>>> import numpy as np
>>> np.set_printoptions(precision=4, suppress=True, linewidth=100, floatmode="fixed")
>>> X = np.abs(np.array([[-2, 2, 2, 1, -2],
...     [-2, 1, -1, 0, 1],
...     [-2, -2, 2, 1, -2],
...     [2, 2, 1, -1, -1],
...     [-1, 2, 1, 2, -1]])) + np.eye(5)
>>> X = X / X.sum(axis=1, keepdims=True)
>>> X
array([[0.3000, 0.2000, 0.2000, 0.1000, 0.2000],
       [0.3333, 0.3333, 0.1667, 0.0000, 0.1667],
       [0.2000, 0.2000, 0.3000, 0.1000, 0.2000],
       [0.2500, 0.2500, 0.1250, 0.2500, 0.1250],
       [0.1250, 0.2500, 0.1250, 0.2500, 0.2500]])
>>> B = X / np.sqrt((X ** 2).mean(axis=1, keepdims=True))
>>> np.linalg.matrix_rank(B) == np.linalg.matrix_rank(X)
np.True_
>>> np.linalg.matrix_rank(X - X.mean(axis=1, keepdims=True))
np.int64(4)
>>> np.linalg.norm(B, axis=1)
array([2.2361, 2.2361, 2.2361, 2.2361, 2.2361])
>>> X - X.mean(axis=1, keepdims=True)
array([[ 0.1000,  0.0000,  0.0000, -0.1000,  0.0000],
       [ 0.1333,  0.1333, -0.0333, -0.2000, -0.0333],
       [ 0.0000,  0.0000,  0.1000, -0.1000,  0.0000],
       [ 0.0500,  0.0500, -0.0750,  0.0500, -0.0750],
       [-0.0750,  0.0500, -0.0750,  0.0500,  0.0500]])
>>> B[3]
array([1.1952, 1.1952, 0.5976, 1.1952, 0.5976])
>>> rng = np.random.default_rng(4382)
>>> idx = rng.permutation(5)
>>> idx
array([2, 0, 3, 1, 4])
>>> B = X[idx][:, idx]
>>> np.sort(np.abs(np.linalg.eigvals(B)))
array([0.1000, 0.1165, 0.1638, 0.1638, 1.0000])
>>> round(np.linalg.det(B), 4), round(np.linalg.det(X[idx]), 4)
(np.float64(0.0003), np.float64(-0.0003))
>>> np.diag(B)
array([0.3000, 0.3000, 0.2500, 0.3333, 0.2500])
>>> W = np.array([[0, 0], [1, 0], [2, 0], [0, 1], [-1, 1]])
>>> beta = np.array([1, -1])
>>> H = np.maximum(X @ W + beta, 0)
>>> (H > 0).mean(axis=0)
array([1.0000, 0.0000])
>>> (H > 0).astype(int)
array([[1, 0],
       [1, 0],
       [1, 0],
       [1, 0],
       [1, 0]])
>>> W2 = np.array([[2, -1, 1], [-2, 0, 0]])
>>> (H @ W2).round(6).argmax(axis=1)
array([0, 0, 0, 0, 0])
>>> W @ W2
array([[ 0,  0,  0],
       [ 2, -1,  1],
       [ 4, -2,  2],
       [-2,  0,  0],
       [-4,  1, -1]])
>>> W0 = np.array([[-4, -1, 1, -1],
...     [1, -2, 1, 3],
...     [3, -3, -1, 3],
...     [-3, -4, -3, 0],
...     [4, 1, 5, 3]])
>>> W0
array([[-4, -1,  1, -1],
       [ 1, -2,  1,  3],
       [ 3, -3, -1,  3],
       [-3, -4, -3,  0],
       [ 4,  1,  5,  3]])
>>> x0 = np.array([0, 2, 1, 2])
>>> y = W0 @ x0
>>> beta, lr = np.zeros(4), 1 / np.linalg.norm(W0, 2) ** 2
>>> for i in range(200):
...     beta -= lr * W0.T @ (W0 @ beta - y)
...     if i % 50 == 0: print(i, round(np.linalg.norm(W0 @ beta - y), 4))
... 
0 3.7075
50 1.0288
100 0.8531
150 0.7075
>>> np.round(np.linalg.cond(W0), 4)
np.float64(16.356)
>>> beta
array([0.3680, 1.4584, 1.3031, 1.2591])
>>> B = np.c_[W0[:, :1] @ np.array([[9]]), np.array([-5, 9, 7, 3, -7])]
>>> B
array([[-36,  -5],
       [  9,   9],
       [ 27,   7],
       [-27,   3],
       [ 36,  -7]])
>>> np.round(np.linalg.lstsq(W0, B[:, 0])[0], 4) + 0
array([9.0000, 0.0000, 0.0000, 0.0000])
>>> np.linalg.matrix_rank(np.c_[W0, B])
np.int64(5)
>>> np.linalg.norm(np.linalg.qr(W0)[0].T @ B, axis=0) ** 2 / ((B ** 2).sum(axis=0) + 1e-12)
array([1.0000, 0.9856])
>>> np.round(np.linalg.norm(B - W0 @ np.linalg.lstsq(W0, B)[0], axis=0), 4) + 0
array([0.0000, 1.7528])
>>> np.abs(B).max()
np.int64(36)
>>> np.linalg.svd(B, compute_uv=False)
array([64.3000, 14.4744])
>>> B.shape
(5, 2)
>>> B.sum(axis=1)
array([-41,  18,  34, -24,  29])
>>> np.zeros(5, 2)
Traceback (most recent call last):
  File "<python-input-44>", line 1, in <module>
    np.zeros(5, 2)
    ~~~~~~~~^^^^^^
TypeError: Cannot interpret '2' as a data type
>>> B.sum(axis=0)
array([9, 7])
>>> np.unravel_index(np.abs(B).argmax(), B.shape)
(np.int64(0), np.int64(0))
>>> round(np.linalg.norm(B), 4)
np.float64(65.909)
>>> B = W0 / np.sqrt((W0 ** 2).mean(axis=1, keepdims=True))
>>> np.linalg.matrix_rank(W0 - W0.mean(axis=1, keepdims=True))
np.int64(3)
>>> W0 - W0.mean(axis=1, keepdims=True)
array([[-2.7500,  0.2500,  2.2500,  0.2500],
       [ 0.2500, -2.7500,  0.2500,  2.2500],
       [ 2.5000, -3.5000, -1.5000,  2.5000],
       [-0.5000, -1.5000, -0.5000,  2.5000],
       [ 0.7500, -2.2500,  1.7500, -0.2500]])
>>> np.linalg.norm(B, axis=1)
array([2.0000, 2.0000, 2.0000, 2.0000, 2.0000])
>>> B[2]
array([ 1.1339, -1.1339, -0.3780,  1.1339])
>>> J = np.load("case10.npy")
>>> J
array([[-1.1400,  0.3600, -0.0600],
       [-0.5700,  0.1800, -0.0300],
       [ 0.9500, -0.3000,  0.0500],
       [ 1.3300, -0.4200,  0.0700]])
>>> left, sigma, Vt = np.linalg.svd(J)
>>> V = Vt[:(sigma > 1e-8).sum()]
>>> x0 = J[2] + -2 * J[1] + rng.integers(2) * np.eye(3)[1]
>>> x0
array([ 2.0900, -0.6600,  0.1100])
>>> np.round(np.linalg.norm(x0 - V.T @ V @ x0), 4)
np.float64(0.0)
>>> np.allclose(V.T @ V @ x0, x0)
True
>>> V.T @ V
array([[ 0.9070, -0.2864,  0.0477],
       [-0.2864,  0.0905, -0.0151],
       [ 0.0477, -0.0151,  0.0025]])
>>> np.round(np.trace(np.linalg.pinv(J) @ J), 4)
np.float64(1.0)
>>> np.abs(np.diag(np.linalg.qr(J)[1])) > 1e-9
array([ True, False, False])
>>> np.linalg.lstsq(J[:-1].T, J[-1])[2]
np.int32(1)
>>> np.allclose(J[:-1].T @ np.linalg.lstsq(J[:-1].T, J[-1])[0], J[-1])
True
>>> J @ J
Traceback (most recent call last):
  File "<python-input-66>", line 1, in <module>
    J @ J
    ~~^~~
ValueError: matmul: Input operand 1 has a mismatch in its core dimension 0, with gufunc signature (n?,k),(k,m?)->(n?,m?) (size 4 is different from 3)
>>> C2 = J.T @ J
>>> (J @ J.T).shape
(4, 4)
>>> np.round(np.linalg.eigvalsh(C2)[::-1], 4) + 0
array([4.7362, 0.0000, 0.0000])
>>> np.linalg.matrix_rank(C2)
np.int64(1)
>>> np.round(np.trace(C2), 4), (J ** 2).sum()
(np.float64(4.7362), np.float64(4.7362))
>>> B = J + rng.integers(-2, 3, (4, 1)) @ rng.integers(-2, 3, (1, 3))
>>> B
array([[-3.1400, -1.6400, -4.0600],
       [ 0.4300,  1.1800,  1.9700],
       [-0.0500, -1.3000, -1.9500],
       [ 3.3300,  1.5800,  4.0700]])
>>> np.round(np.linalg.svd(B - J, compute_uv=False), 4) + 0
array([7.7460, 0.0000, 0.0000])
>>> np.linalg.matrix_rank(B - J, tol=1e-8)
np.int64(1)
>>> B - J
array([[-2.0000, -2.0000, -4.0000],
       [ 1.0000,  1.0000,  2.0000],
       [-1.0000, -1.0000, -2.0000],
       [ 2.0000,  2.0000,  4.0000]])
>>> A = np.loadtxt("data.csv", delimiter=",")
>>> A
array([[3.0000, 6.0000, 6.0000, 7.0000],
       [0.0000, 9.0000, 6.0000, 1.0000],
       [0.0000, 9.0000, 6.0000, 1.0000]])
>>> left, sigma, Vt = np.linalg.svd(A)
>>> sigma.round(4) + 0
array([18.1676,  5.9949,  0.0000])
>>> B = left[:, :2] @ np.diag(sigma[:2]) @ Vt[:2]
>>> round(np.abs(A - B).max(), 4)
np.float64(0.0)
>>> np.linalg.matrix_rank(A, rtol=0.05)
np.int64(2)
>>> np.linalg.cond(A) > 100
np.True_
>>> np.linalg.matrix_rank(A, rtol=0.1)
np.int64(2)
>>> rank = np.linalg.matrix_rank(A)
>>> rank
np.int64(2)
>>> N = np.linalg.svd(A)[2][rank:].T
>>> N @ N.T
array([[ 0.8209,  0.0835, -0.0637, -0.3687],
       [ 0.0835,  0.2747, -0.4279,  0.0956],
       [-0.0637, -0.4279,  0.6722, -0.1821],
       [-0.3687,  0.0956, -0.1821,  0.2322]])
>>> N.shape
(4, 2)
>>> [int(np.linalg.matrix_rank(np.delete(A, i, axis=0))) for i in range(3)]
[1, 2, 2]
>>> [int(np.linalg.matrix_rank(A[:i])) for i in range(1, len(A) + 1)]
[1, 2, 2]
>>> [int(np.linalg.matrix_rank(A[:, :j + 1])) for j in range(4)]
[1, 2, 2, 2]
>>> np.round(A @ N, 4) + 0
array([[0.0000, 0.0000],
       [0.0000, 0.0000],
       [0.0000, 0.0000]])
>>> F = np.loadtxt("m.csv", delimiter=",")
>>> F
array([[-0.2168,  0.2665, -0.7174],
       [-0.7316,  0.0017, -0.2460],
       [ 0.5961,  0.2051, -0.5589],
       [ 0.1626,  0.5238,  0.2483],
       [ 0.1897, -0.7827, -0.2252]])
>>> Q = F.astype(float).copy()
>>> for j in range(3):
...     Q[:, j] -= Q[:, :j] @ (Q[:, :j].T @ Q[:, j])
...     Q[:, j] /= np.linalg.norm(Q[:, j])
... 
>>> Q
array([[-0.2168,  0.2665, -0.7174],
       [-0.7316,  0.0017, -0.2460],
       [ 0.5961,  0.2051, -0.5589],
       [ 0.1626,  0.5238,  0.2483],
       [ 0.1897, -0.7827, -0.2252]])
>>> np.round(Q.T @ Q, 4) + 0
array([[1.0000, 0.0000, 0.0000],
       [0.0000, 1.0000, 0.0000],
       [0.0000, 0.0000, 1.0000]])
>>> C2 = F.T @ F
>>> (F @ F.T).shape
(5, 5)
>>> np.linalg.eigvalsh(C2)[::-1]
array([1.0000, 1.0000, 1.0000])
>>> np.diag(C2)
array([1.0000, 1.0000, 1.0000])
>>> np.allclose(C2, C2.T)
True
>>> np.linalg.matrix_rank(C2)
np.int64(3)
